% ipython --no-banner

In [1]: import numpy as np

In [2]: np.set_printoptions(precision=2, suppress=True, linewidth=160)

In [3]: rd = lambda a: np.round(a, 2) + 0

In [4]: X = np.load("layer4.npy")

In [5]: X
Out[5]: 
array([[ 1,  0,  0, -1],
       [-1,  1,  0,  0],
       [ 0, -1,  1,  0],
       [ 0,  0, -1,  1]])

In [6]: rd(np.linalg.norm(X, 2) / np.linalg.norm(X))
Out[6]: np.float64(0.71)

In [7]: np.linalg.cond(X) > 100
Out[7]: np.True_

In [8]: np.linalg.matrix_rank(X, rtol=0.1)
Out[8]: np.int64(3)

In [9]: rng = np.random.default_rng(1981)

In [10]: labels = rng.permutation(4)

In [11]: labels
Out[11]: array([2, 3, 0, 1])

In [12]: out = X[labels][:, labels]

In [13]: np.allclose(out, X)
Out[13]: True

In [14]: np.trace(out)
Out[14]: np.int64(4)

In [15]: np.diag(out)
Out[15]: array([1, 1, 1, 1])

In [16]: rd(np.trace(np.linalg.pinv(X) @ X))
Out[16]: np.float64(3.0)

In [17]: np.abs(np.diag(np.linalg.qr(X)[1])) > 1e-9
Out[17]: array([ True,  True,  True, False])

In [18]: rank = np.linalg.matrix_rank(X)

In [19]: rank
Out[19]: np.int64(3)

In [20]: N = np.linalg.svd(X)[2][rank:].T

In [21]: rd(N @ N.T)
Out[21]: 
array([[0.25, 0.25, 0.25, 0.25],
       [0.25, 0.25, 0.25, 0.25],
       [0.25, 0.25, 0.25, 0.25],
       [0.25, 0.25, 0.25, 0.25]])

In [22]: N.shape
Out[22]: (4, 1)

In [23]: feats = np.load("test16.npy")

In [24]: feats
Out[24]: 
array([[6., 0., 0., 5., 0., 5., 0., 0.],
       [0., 6., 5., 0., 0., 0., 5., 0.],
       [0., 5., 6., 0., 0., 0., 5., 0.],
       [5., 0., 0., 6., 0., 5., 0., 0.],
       [0., 0., 0., 0., 6., 0., 0., 5.],
       [5., 0., 0., 5., 0., 6., 0., 0.],
       [0., 5., 5., 0., 0., 0., 6., 0.],
       [0., 0., 0., 0., 5., 0., 0., 6.]])

In [25]: # symmetric, so the eigenvalues are real

In [26]: proj = np.triu(np.array([[2, 0, 6, 4], [7, 7, 4, 9], [4, 4, 6, 3], [5, 3, 3, 3]]), 1) + np.eye(4)

In [27]: out = proj @ X @ np.linalg.inv(proj)

In [28]: rd(np.poly(out))
Out[28]: array([ 1., -4.,  6., -4.,  0.])

In [29]: rd(np.linalg.det(out))
Out[29]: np.float64(0.0)

In [30]: proj @ X - X @ proj
Out[30]: 
array([[ 0., -6., -4.,  0.],
       [ 0., -4., -3.,  4.],
       [ 0.,  0.,  1.,  9.],
       [ 0.,  0.,  0.,  3.]])

In [31]: u = np.array([3, 0, 1, 3, 3, 0, 3, 1])

In [32]: out = feats + np.outer(u, np.eye(8)[0])

In [33]: np.linalg.matrix_rank(out - feats)
Out[33]: np.int64(1)

In [34]: out
Out[34]: 
array([[9., 0., 0., 5., 0., 5., 0., 0.],
       [0., 6., 5., 0., 0., 0., 5., 0.],
       [1., 5., 6., 0., 0., 0., 5., 0.],
       [8., 0., 0., 6., 0., 5., 0., 0.],
       [3., 0., 0., 0., 6., 0., 0., 5.],
       [5., 0., 0., 5., 0., 6., 0., 0.],
       [3., 5., 5., 0., 0., 0., 6., 0.],
       [1., 0., 0., 0., 5., 0., 0., 6.]])

In [35]: np.linalg.matrix_rank(np.linalg.inv(out) - np.linalg.inv(feats), tol=1e-8)
Out[35]: np.int64(1)

In [36]: Uu, sig, Vt = np.linalg.svd(feats)

In [37]: np.argmax(sig[:-1] / (sig[1:] + 1e-6)) + 1
Out[37]: np.int64(3)

In [38]: out = Uu[:, :3] @ np.diag(sig[:3]) @ Vt[:3]

In [39]: rd(np.linalg.norm(feats - out, 2)), rd(sig[3])
Out[39]: (np.float64(1.0), np.float64(1.0))

In [40]: def softmax(z):
    ...:     e = np.exp(z - z.max(axis=-1, keepdims=True))
    ...:     return e / e.sum(axis=-1, keepdims=True)
    ...: 

In [41]: print(rd(softmax(feats).sum(axis=1)))
[1. 1. 1. 1. 1. 1. 1. 1.]

In [42]: rd(softmax(feats[0]))
Out[42]: array([0.57, 0.  , 0.  , 0.21, 0.  , 0.21, 0.  , 0.  ])

In [43]: S = feats @ feats.T / np.sqrt(8)

In [44]: softmax(S).round(6).argmax(axis=1)
Out[44]: array([0, 1, 2, 3, 4, 5, 6, 7])

In [45]: rd(np.linalg.det(feats))
Out[45]: np.float64(2816.0)

In [46]: print(rd(np.linalg.matrix_power(feats, 4)))
[[21846.     0.     0. 21845.     0. 21845.     0.     0.]
 [    0. 21846. 21845.     0.     0.     0. 21845.     0.]
 [    0. 21845. 21846.     0.     0.     0. 21845.     0.]
 [21845.     0.     0. 21846.     0. 21845.     0.     0.]
 [    0.     0.     0.     0.  7321.     0.     0.  7320.]
 [21845.     0.     0. 21845.     0. 21846.     0.     0.]
 [    0. 21845. 21845.     0.     0.     0. 21846.     0.]
 [    0.     0.     0.     0.  7320.     0.     0.  7321.]]

In [47]: np.trace(feats)
Out[47]: np.float64(48.0)

In [48]: print(np.allclose(feats, feats.T))
True

In [49]: feats @ feats
Out[49]: 
array([[86.,  0.,  0., 85.,  0., 85.,  0.,  0.],
       [ 0., 86., 85.,  0.,  0.,  0., 85.,  0.],
       [ 0., 85., 86.,  0.,  0.,  0., 85.,  0.],
       [85.,  0.,  0., 86.,  0., 85.,  0.,  0.],
       [ 0.,  0.,  0.,  0., 61.,  0.,  0., 60.],
       [85.,  0.,  0., 85.,  0., 86.,  0.,  0.],
       [ 0., 85., 85.,  0.,  0.,  0., 86.,  0.],
       [ 0.,  0.,  0.,  0., 60.,  0.,  0., 61.]])

In [50]: A = np.load("data.npy")

In [51]: A
Out[51]: 
array([[-18,   4,  -2],
       [ -9,   2,  -1],
       [  9,  -2,   1],
       [ 18,  -4,   2],
       [ 18,  -4,   2],
       [  0,   0,   0],
       [-27,   6,  -3],
       [ 27,  -6,   3]])

In [52]: # column 0 is much longer than the rest

In [53]: out = A[0, 0] * A[1:] - np.outer(A[1:, 0], A[0])

In [54]: out
Out[54]: 
array([[0, 0, 0],
       [0, 0, 0],
       [0, 0, 0],
       [0, 0, 0],
       [0, 0, 0],
       [0, 0, 0],
       [0, 0, 0]])

In [55]: np.flatnonzero(~out.round(6).any(axis=1))
Out[55]: array([0, 1, 2, 3, 4, 5, 6])

In [56]: print(np.linalg.matrix_rank(out), np.linalg.matrix_rank(A))
0 1

In [57]: rank = np.linalg.matrix_rank(A)

In [58]: rank
Out[58]: np.int64(1)

In [59]: N = np.linalg.svd(A)[2][rank:].T

In [60]: [int(np.linalg.matrix_rank(A[:i])) for i in range(1, len(A) + 1)]
Out[60]: [1, 1, 1, 1, 1, 1, 1, 1]

In [61]: print([int(np.linalg.matrix_rank(np.delete(A, i, axis=0))) for i in range(8)])
[1, 1, 1, 1, 1, 1, 1, 1]

In [62]: rd(N @ N.T)
Out[62]: 
array([[ 0.06,  0.21, -0.1 ],
       [ 0.21,  0.95,  0.02],
       [-0.1 ,  0.02,  0.99]])

In [63]: N.shape
Out[63]: (3, 2)

In [64]: rd(A @ N)
Out[64]: 
array([[0., 0.],
       [0., 0.],
       [0., 0.],
       [0., 0.],
       [0., 0.],
       [0., 0.],
       [0., 0.],
       [0., 0.]])

In [65]: [int(np.linalg.matrix_rank(A[:, :j + 1])) for j in range(3)]
Out[65]: [1, 1, 1]

In [66]: np.argsort(-np.linalg.norm(A, axis=0).round(6), kind="stable")[:3]
Out[66]: array([0, 1, 2])

In [67]: np.linalg.matrix_rank(A, rtol=0.1)
Out[67]: np.int64(1)

In [68]: Uu, sig, Vt = np.linalg.svd(A)

In [69]: V = Vt[:(sig > 1e-8).sum()]

In [70]: x0 = A[0] + 2 * A[3] + rng.integers(2) * np.eye(3)[2]

In [71]: x0
Out[71]: array([18., -4.,  2.])

In [72]: np.linalg.matrix_rank(np.vstack([A, x0]))
Out[72]: np.int64(1)

In [73]: np.allclose(V.T @ V @ x0, x0)
Out[73]: True

In [74]: rd(np.diag(V.T @ V))
Out[74]: array([0.94, 0.05, 0.01])

In [75]: rd(np.linalg.norm(x0 - V.T @ V @ x0))
Out[75]: np.float64(0.0)

In [76]: E = np.load("out18.npy")

In [77]: print(E)
[[ 0.6  0.7  0.6 -1.   0.5]
 [ 0.4 -0.8 -0.4 -0.8  0.8]
 [ 0.8  0.5 -0.2  0.7  0.4]
 [ 0.6 -0.1 -0.6  1.1  0.5]
 [ 0.1  0.7 -1.2  0.3 -0.2]
 [-0.5 -1.2  1.1 -2.   1. ]
 [-0.2 -0.4 -0.2 -0.9 -0.5]
 [ 1.9 -0.3 -0.6  0.2  0.6]
 [ 0.4 -1.5 -1.1  0.3 -1.3]
 [-0.5  0.3 -0.6  0.6  0.9]
 [-0.3  0.6 -0.7 -0.4  0.2]
 [-1.  -1.1  0.   0.2 -0.2]
 [-0.4  1.6  1.1 -0.3  1.3]
 [ 1.2 -0.4 -1.1 -0.6  0.7]
 [ 1.4 -0.4  0.4  0.3  1.3]
 [-0.5  0.4 -1.2  0.   1.8]
 [-0.7 -0.5 -0.3  0.7 -1.2]
 [ 1.7  1.  -0.5 -0.3 -0.3]
 [-1.8  9.3  0.   2.1 -0.3]
 [-0.1  1.  -1.2  0.3  0.4]
 [-2.   0.4 -1.4 -1.1  0.9]
 [ 0.8 -0.7 -0.5 -0.4 -0.4]
 [ 1.1 -0.6 -0.1  0.9 -1.1]
 [-1.6  1.3  1.2  0.8 -0.7]
 [-1.   0.9  0.4 -0.9  1. ]
 [ 0.5  1.2  0.5 -0.8  1. ]
 [ 0.   2.6 -0.9  0.5  0.1]
 [-1.2 -0.2  1.9  0.5 -1.3]
 [ 1.4  0.1  0.6  1.1 -0.2]
 [ 1.4 -1.4 -1.9 -0.3  1. ]
 [ 1.1  0.1  0.4  1.4 -1.6]
 [ 0.1 -2.1 -0.3  0.6 -0.8]]

In [78]: x0 = np.array([2, 2, 0, 2, 2])

In [79]: h = np.maximum(E @ x0, 0)

In [80]: print(rd(h))
[ 1.6  0.   4.8  4.2  1.8  0.   0.   4.8  0.   2.6  0.2  0.   4.4  1.8  5.2  3.4  0.   4.2 18.6  3.2  0.   0.   0.6  0.   0.   3.8  6.4  0.   4.8  1.4  2.
  0. ]

In [81]: rd(np.tanh(E @ x0))
Out[81]: 
array([ 0.92, -0.66,  1.  ,  1.  ,  0.95, -1.  , -1.  ,  1.  , -1.  ,  0.99,  0.2 , -1.  ,  1.  ,  0.95,  1.  ,  1.  , -1.  ,  1.  ,  1.  ,  1.  , -1.  ,
       -0.89,  0.54, -0.38,  0.  ,  1.  ,  1.  , -1.  ,  1.  ,  0.89,  0.96, -1.  ])

In [82]: np.flatnonzero(h > 1e-9)
Out[82]: array([ 0,  2,  3,  4,  7,  9, 10, 12, 13, 14, 15, 17, 18, 19, 22, 25, 26, 28, 29, 30])

In [83]: rd(E.T @ h)
Out[83]: array([  8.02, 209.36, -17.24,  55.64,  25.04])

In [84]: x0 = np.array([-2, 3, -1, 0, -2])

In [85]: rhs = E @ x0

In [86]: print(rd(np.linalg.lstsq(E, rhs)[0]))
[-2.  3. -1.  0. -2.]

In [87]: rd(np.linalg.pinv(E) @ E)
Out[87]: 
array([[1., 0., 0., 0., 0.],
       [0., 1., 0., 0., 0.],
       [0., 0., 1., 0., 0.],
       [0., 0., 0., 1., 0.],
       [0., 0., 0., 0., 1.]])

In [88]: rhs = rhs + 0.3 * rng.normal(size=32)

In [89]: rd(rhs)
Out[89]: 
array([-0.84, -4.87, -0.89, -1.43,  3.35, -5.82,  0.54, -5.09, -1.31,  0.2 ,  2.46, -0.55,  1.84, -4.12, -7.27, -0.4 ,  2.39,  0.62, 32.32,  3.93,  4.97,
       -2.64, -1.61,  6.93,  2.49, -0.42,  8.54,  2.08, -3.03, -6.78,  0.95, -4.65])

In [90]: beta, *_ = np.linalg.lstsq(E, rhs)

In [91]: rd(np.linalg.norm(rhs - E @ beta))
Out[91]: np.float64(1.43)

In [92]: rd(beta)
Out[92]: array([-2.03,  3.  , -1.12,  0.01, -2.06])

In [93]: print([round(float(np.linalg.norm(np.linalg.solve(E.T @ E + lam * np.eye(5), E.T @ rhs))), 2) for lam in (0, 1, 10, 100)])
[4.32, 4.17, 3.49, 1.88]

In [94]: print(rd(E.T @ (rhs - E @ beta)))
[0. 0. 0. 0. 0.]

In [95]: Xs = E - E.mean(axis=0)

In [96]: Uu, sig, Vt = np.linalg.svd(Xs, full_matrices=False)

In [97]: rd(sig)
Out[97]: array([11.12,  5.92,  5.6 ,  4.36,  2.81])

In [98]: print(np.searchsorted(np.cumsum(sig ** 2) / (sig ** 2).sum(), 0.9) + 1)
4

In [99]: rd((sig ** 2).sum() ** 2 / (sig ** 4).sum())
Out[99]: np.float64(2.63)

In [100]: out = np.c_[E[:, :3] @ np.array([[0, 0, 0], [-1, -3, -3], [-1, 2, -3]]), np.array([1, 3, 2, 2, -3, 1, 0, -3, -2, 1, -1, -1, 3, 3, -2, 3, 2, -3, -1, 3, -2, -1, -1, 1, -2, 2, 1, 2, 0, 0, -1, -3])]

In [101]: rd(out)
Out[101]: 
array([[ -1.3,  -0.9,  -3.9,   1. ],
       [  1.2,   1.6,   3.6,   3. ],
       [ -0.3,  -1.9,  -0.9,   2. ],
       [  0.7,  -0.9,   2.1,   2. ],
       [  0.5,  -4.5,   1.5,  -3. ],
       [  0.1,   5.8,   0.3,   1. ],
       [  0.6,   0.8,   1.8,   0. ],
       [  0.9,  -0.3,   2.7,  -3. ],
       [  2.6,   2.3,   7.8,  -2. ],
       [  0.3,  -2.1,   0.9,   1. ],
       [  0.1,  -3.2,   0.3,  -1. ],
       [  1.1,   3.3,   3.3,  -1. ],
       [ -2.7,  -2.6,  -8.1,   3. ],
       [  1.5,  -1. ,   4.5,   3. ],
       [  0. ,   2. ,   0. ,  -2. ],
       [  0.8,  -3.6,   2.4,   3. ],
       [  0.8,   0.9,   2.4,   2. ],
       [ -0.5,  -4. ,  -1.5,  -3. ],
       [ -9.3, -27.9, -27.9,  -1. ],
       [  0.2,  -5.4,   0.6,   3. ],
       [  1. ,  -4. ,   3. ,  -2. ],
       [  1.2,   1.1,   3.6,  -1. ],
       [  0.7,   1.6,   2.1,  -1. ],
       [ -2.5,  -1.5,  -7.5,   1. ],
       [ -1.3,  -1.9,  -3.9,  -2. ],
       [ -1.7,  -2.6,  -5.1,   2. ],
       [ -1.7,  -9.6,  -5.1,   1. ],
       [ -1.7,   4.4,  -5.1,   2. ],
       [ -0.7,   0.9,  -2.1,   0. ],
       [  3.3,   0.4,   9.9,   0. ],
       [ -0.5,   0.5,  -1.5,  -1. ],
       [  2.4,   5.7,   7.2,  -3. ]])

In [102]: rd(np.linalg.norm(out - E @ np.linalg.lstsq(E, out)[0], axis=0))
Out[102]: array([ 0.  ,  0.  ,  0.  , 10.31])

In [103]: print(np.linalg.matrix_rank(np.c_[E, out]))
6

In [104]: rd(np.linalg.norm(np.linalg.qr(E)[0].T @ out, axis=0) ** 2 / ((out ** 2).sum(axis=0) + 1e-12))
Out[104]: array([1.  , 1.  , 1.  , 0.17])

In [105]: np.linalg.matrix_rank(out)
Out[105]: np.int64(3)

In [106]: print(rd(np.linalg.lstsq(E, out[:, 0])[0]))
[ 0. -1. -1.  0.  0.]
